$ python3 -q
>>> import numpy as np
>>> np.set_printoptions(suppress=True, linewidth=120)
>>> m1 = np.loadtxt("m.csv", delimiter=",")
>>> m1
array([[ 0.,  3.,  0.,  3.,  1., -1.,  0.,  0.,  2., -2.,  0.],
       [-3.,  0., -1., -1., -1., -1., -1., -1.,  0.,  2.,  1.],
       [ 0.,  1.,  0.,  2.,  1.,  2., -1., -1.,  3., -2., -2.],
       [-3.,  1., -2.,  0.,  1., -1., -1., -1., -3.,  0.,  2.],
       [-1.,  1., -1., -1.,  0.,  1.,  2., -2.,  2.,  3., -3.],
       [ 1.,  1., -2.,  1., -1.,  0.,  1., -2.,  0., -1.,  0.],
       [ 0.,  1.,  1.,  1., -2., -1.,  0.,  0.,  2., -2.,  2.],
       [ 0.,  1.,  1.,  1.,  2.,  2.,  0.,  0., -2.,  0.,  0.],
       [-2.,  0., -3.,  3., -2.,  0., -2.,  2.,  0., -1., -1.],
       [ 2., -2.,  2.,  0., -3.,  1.,  2.,  0.,  1.,  0., -2.],
       [ 0., -1.,  2., -2.,  3.,  0., -2.,  0.,  1.,  2.,  0.]])
>>> # rows and columns are dependent
>>> round(np.linalg.norm(m1, 1), 1), round(float(np.linalg.norm(m1, np.inf)), 1)
(np.float64(17.0), 17.0)
>>> m1[1] @ m1[5]
np.float64(-2.0)
>>> np.round(np.linalg.norm(m1, axis=1), 1)
array([5.3, 4.5, 5.4, 5.6, 5.9, 3.7, 4.5, 3.9, 6. , 5.6, 5.2])
>>> np.round(np.linalg.norm(m1, 2), 1)
np.float64(8.5)
>>> round(float(np.linalg.norm(m1[1], 1)), 1), round(float(np.linalg.norm(m1[1], np.inf)), 1)
(12.0, 3.0)
>>> np.round(np.linalg.norm(m1, "nuc"), 1)
np.float64(46.3)
>>> np.round(np.linalg.norm(m1, axis=0), 1)
array([5.3, 4.5, 5.4, 5.6, 5.9, 3.7, 4.5, 3.9, 6. , 5.6, 5.2])
>>> x0 = np.array([-7, 4, 4, 3, -9, -1, -3, 6, -7, 5, 7])
>>> x0 @ m1 @ x0
np.float64(0.0)
>>> np.round(np.linalg.svd(m1, compute_uv=False), 1) + 0
array([8.5, 8.5, 6.4, 6.4, 4.8, 4.8, 2.5, 2.5, 1. , 1. , 0. ])
>>> np.round(np.linalg.det(m1), 1)
np.float64(0.0)
>>> Q = np.linalg.solve(np.eye(11) - m1, np.eye(11) + m1)
>>> round(float(np.linalg.det(Q)), 1)
1.0
>>> np.round(Q @ Q.T, 1) + 0
array([[1., 0., 0., 0., 0., 0., 0., 0., 0., 0., 0.],
       [0., 1., 0., 0., 0., 0., 0., 0., 0., 0., 0.],
       [0., 0., 1., 0., 0., 0., 0., 0., 0., 0., 0.],
       [0., 0., 0., 1., 0., 0., 0., 0., 0., 0., 0.],
       [0., 0., 0., 0., 1., 0., 0., 0., 0., 0., 0.],
       [0., 0., 0., 0., 0., 1., 0., 0., 0., 0., 0.],
       [0., 0., 0., 0., 0., 0., 1., 0., 0., 0., 0.],
       [0., 0., 0., 0., 0., 0., 0., 1., 0., 0., 0.],
       [0., 0., 0., 0., 0., 0., 0., 0., 1., 0., 0.],
       [0., 0., 0., 0., 0., 0., 0., 0., 0., 1., 0.],
       [0., 0., 0., 0., 0., 0., 0., 0., 0., 0., 1.]])
>>> x0 = np.array([3, 2, 0, 3, 0, 0, -3, 3, 1, 3, 2])
>>> m1 @ x0
array([ 11.,  -4.,   1.,  -6., -11.,  -4.,   5.,   3.,  10.,  -7.,   5.])
>>> (m1 * x0).sum(axis=1)
array([ 11.,  -4.,   1.,  -6., -11.,  -4.,   5.,   3.,  10.,  -7.,   5.])
>>> (m1 @ x0).argmax()
np.int64(0)
>>> np.sign((m1 @ x0).round(6))
array([ 1., -1.,  1., -1., -1., -1.,  1.,  1.,  1., -1.,  1.])
>>> m1 @ np.ones(11)
array([ 6., -6.,  3., -7.,  1., -2.,  2.,  5., -6.,  1.,  3.])
>>> U, s, vt = np.linalg.svd(m1)
>>> evecs = vt[:(s > 1e-8).sum()]
>>> rng = np.random.default_rng(68)
>>> x0 = m1[3] + 2 * m1[1] + rng.integers(2) * np.eye(11)[6]
>>> x0
array([-9.,  1., -4., -2., -1., -3., -3., -3., -3.,  4.,  4.])
>>> np.round(evecs.T @ evecs, 1) + 0
array([[ 1. , -0.1,  0. ,  0.1,  0. ,  0. ,  0.1,  0. ,  0. ,  0. ,  0.1],
       [-0.1,  0.7, -0.1,  0.2,  0.2,  0.1,  0.2,  0. ,  0.1,  0.1,  0.2],
       [ 0. , -0.1,  1. ,  0.1,  0. ,  0. ,  0.1,  0. ,  0. ,  0. ,  0.1],
       [ 0.1,  0.2,  0.1,  0.8, -0.1,  0. , -0.2,  0. , -0.1, -0.1, -0.2],
       [ 0. ,  0.2,  0. , -0.1,  0.9,  0. , -0.1,  0. , -0.1,  0. , -0.1],
       [ 0. ,  0.1,  0. ,  0. ,  0. ,  1. ,  0. ,  0. ,  0. ,  0. ,  0. ],
       [ 0.1,  0.2,  0.1, -0.2, -0.1,  0. ,  0.8,  0. , -0.1, -0.1, -0.2],
       [ 0. ,  0. ,  0. ,  0. ,  0. ,  0. ,  0. ,  1. ,  0. ,  0. ,  0. ],
       [ 0. ,  0.1,  0. , -0.1, -0.1,  0. , -0.1,  0. ,  0.9,  0. , -0.1],
       [ 0. ,  0.1,  0. , -0.1,  0. ,  0. , -0.1,  0. ,  0. ,  1. , -0.1],
       [ 0.1,  0.2,  0.1, -0.2, -0.1,  0. , -0.2,  0. , -0.1, -0.1,  0.9]])
>>> np.allclose(evecs.T @ evecs @ x0, x0)
True
>>> round(float(np.linalg.norm(x0 - evecs.T @ evecs @ x0)), 1)
0.0
>>> labels = rng.permutation(11)
>>> labels
array([ 9,  7,  2,  8,  4,  6,  3,  1,  5,  0, 10])
>>> M2 = m1[labels][:, labels]
>>> np.round(np.linalg.det(M2), 1), np.round(np.linalg.det(m1[labels]), 1)
(np.float64(-0.0), np.float64(-0.0))
>>> M2
array([[ 0.,  0.,  2.,  1., -3.,  2.,  0., -2.,  1.,  2., -2.],
       [ 0.,  0.,  1., -2.,  2.,  0.,  1.,  1.,  2.,  0.,  0.],
       [-2., -1.,  0.,  3.,  1., -1.,  2.,  1.,  2.,  0., -2.],
       [-1.,  2., -3.,  0., -2., -2.,  3.,  0.,  0., -2., -1.],
       [ 3., -2., -1.,  2.,  0.,  2., -1.,  1.,  1., -1., -3.],
       [-2.,  0.,  1.,  2., -2.,  0.,  1.,  1., -1.,  0.,  2.],
       [ 0., -1., -2., -3.,  1., -1.,  0.,  1., -1., -3.,  2.],
       [ 2., -1., -1.,  0., -1., -1., -1.,  0., -1., -3.,  1.],
       [-1., -2., -2.,  0., -1.,  1.,  1.,  1.,  0.,  1.,  0.],
       [-2.,  0.,  0.,  2.,  1.,  0.,  3.,  3., -1.,  0.,  0.],
       [ 2.,  0.,  2.,  1.,  3., -2., -2., -1.,  0.,  0.,  0.]])
>>> np.round(np.sort(np.abs(np.linalg.eigvals(M2))), 1) + 0
array([0. , 1. , 1. , 2.5, 2.5, 4.8, 4.8, 6.4, 6.4, 8.5, 8.5])
>>> K = np.loadtxt("arr.csv", delimiter=",")
>>> K
array([[ 1.,  1., -1., -1., -1., -1.,  1.,  1.],
       [ 1.,  1., -1., -1.,  1.,  1., -1., -1.],
       [ 1., -1.,  1., -1.,  1., -1.,  1., -1.],
       [ 1., -1., -1.,  1., -1.,  1.,  1., -1.],
       [ 1., -1.,  1., -1., -1.,  1., -1.,  1.],
       [ 1., -1., -1.,  1.,  1., -1., -1.,  1.]])
>>> K.shape
(6, 8)
>>> np.unravel_index(np.abs(K).argmax(), K.shape)
(np.int64(0), np.int64(0))
>>> np.abs(K).max()
np.float64(1.0)
>>> K[:, 8]
Traceback (most recent call last):
  File "<python-input-44>", line 1, in <module>
    K[:, 8]
    ~^^^^^^
IndexError: index 8 is out of bounds for axis 1 with size 8
>>> w1 = np.array([[0, 2, 1],
...     [-3, 0, 1],
...     [-1, -3, 0],
...     [1, 3, 3],
...     [0, 3, -3],
...     [-2, -3, 0],
...     [3, -1, 2],
...     [2, -2, 3]])
>>> coef = np.array([7, 7, 2])
>>> hid = np.maximum(K @ w1 + coef, 0)
>>> np.linalg.matrix_rank(hid)
np.int64(3)
>>> np.round((hid > 0).mean(axis=0), 1)
array([0.8, 0.8, 0.7])
>>> Z = np.array([[-2, 2], [0, 0], [-3, -2]])
>>> w1 @ Z
array([[ -3,  -2],
       [  3,  -8],
       [  2,  -2],
       [-11,  -4],
       [  9,   6],
       [  4,  -4],
       [-12,   2],
       [-13,  -2]])
>>> hid @ Z
array([[-49.,   4.],
       [  0.,   0.],
       [-22.,  22.],
       [-43.,   8.],
       [-19.,   4.],
       [-35.,  20.]])
>>> (hid @ Z).round(6).argmax(axis=1)
array([1, 0, 1, 1, 1, 1])
>>> theta = np.radians(120)
>>> r_ = np.eye(8)
>>> r_[3, 3] = r_[4, 4] = np.cos(theta)
>>> r_[3, 4], r_[4, 3] = -np.sin(theta), np.sin(theta)
>>> r_.round(1)
array([[ 1. ,  0. ,  0. ,  0. ,  0. ,  0. ,  0. ,  0. ],
       [ 0. ,  1. ,  0. ,  0. ,  0. ,  0. ,  0. ,  0. ],
       [ 0. ,  0. ,  1. ,  0. ,  0. ,  0. ,  0. ,  0. ],
       [ 0. ,  0. ,  0. , -0.5, -0.9,  0. ,  0. ,  0. ],
       [ 0. ,  0. ,  0. ,  0.9, -0.5,  0. ,  0. ,  0. ],
       [ 0. ,  0. ,  0. ,  0. ,  0. ,  1. ,  0. ,  0. ],
       [ 0. ,  0. ,  0. ,  0. ,  0. ,  0. ,  1. ,  0. ],
       [ 0. ,  0. ,  0. ,  0. ,  0. ,  0. ,  0. ,  1. ]])
>>> M2 = K @ r_.T
>>> np.allclose(K @ K.T, M2 @ M2.T)
True
>>> arr = np.load("test8.npy")
>>> arr
array([[  1,  -4,  16, -64],
       [  1,  -3,   9, -27],
       [  1,  -2,   4,  -8],
       [  1,  -1,   1,  -1],
       [  1,   0,   0,   0],
       [  1,   1,   1,   1],
       [  1,   2,   4,   8],
       [  1,   3,   9,  27],
       [  1,   4,  16,  64],
       [  1,   5,  25, 125]])
>>> # column 3 dominates
>>> x0 = np.array([-9, 1, -7, 6])
>>> target = arr @ x0
>>> coef, lr = np.zeros(4), 1 / np.linalg.norm(arr, 2) ** 2
>>> for i in range(6):
...     coef -= lr * arr.T @ (arr @ coef - target)
...     if i % 2 == 0: print(i, round(np.linalg.norm(arr @ coef - target), 1))
... 
0 248.1
2 230.4
4 214.1
>>> coef.round(1)
array([-0.1,  0.3, -1. ,  5.2])
>>> x0 = np.array([-1, -2, -2, -1])
>>> target = arr @ x0
>>> np.round(np.linalg.pinv(arr) @ arr, 1) + 0
array([[1., 0., 0., 0.],
       [0., 1., 0., 0.],
       [0., 0., 1., 0.],
       [0., 0., 0., 1.]])
>>> np.round(np.linalg.lstsq(arr, target)[0], 1)
array([-1., -2., -2., -1.])
>>> np.round(np.linalg.solve(arr.T @ arr, arr.T @ target), 1)
array([-1., -2., -2., -1.])
>>> target = target + 0.3 * rng.normal(size=10)
>>> target.round(1)
array([  39. ,   14.1,    2.6,    0.3,   -0.8,   -6.6,  -20.6,  -51.8, -104.8, -186. ])
>>> coef, *_ = np.linalg.lstsq(arr, target)
>>> coef.round()
array([-1., -2., -2., -1.])
>>> np.round(np.linalg.norm(target - arr @ coef), 1)
np.float64(0.9)
>>> x0 = np.array([-4, -2, -3, 3])
>>> (arr @ x0).argmax()
np.int64(9)
>>> (arr * x0).sum(axis=1)
array([-236, -106,  -36,   -8,   -4,   -6,    4,   44,  132,  286])
>>> arr @ np.eye(4)[3]
array([-64., -27.,  -8.,  -1.,   0.,   1.,   8.,  27.,  64., 125.])
>>> np.linalg.norm(arr @ x0) <= np.linalg.norm(arr, 2) * np.linalg.norm(x0) + 1e-9
np.True_
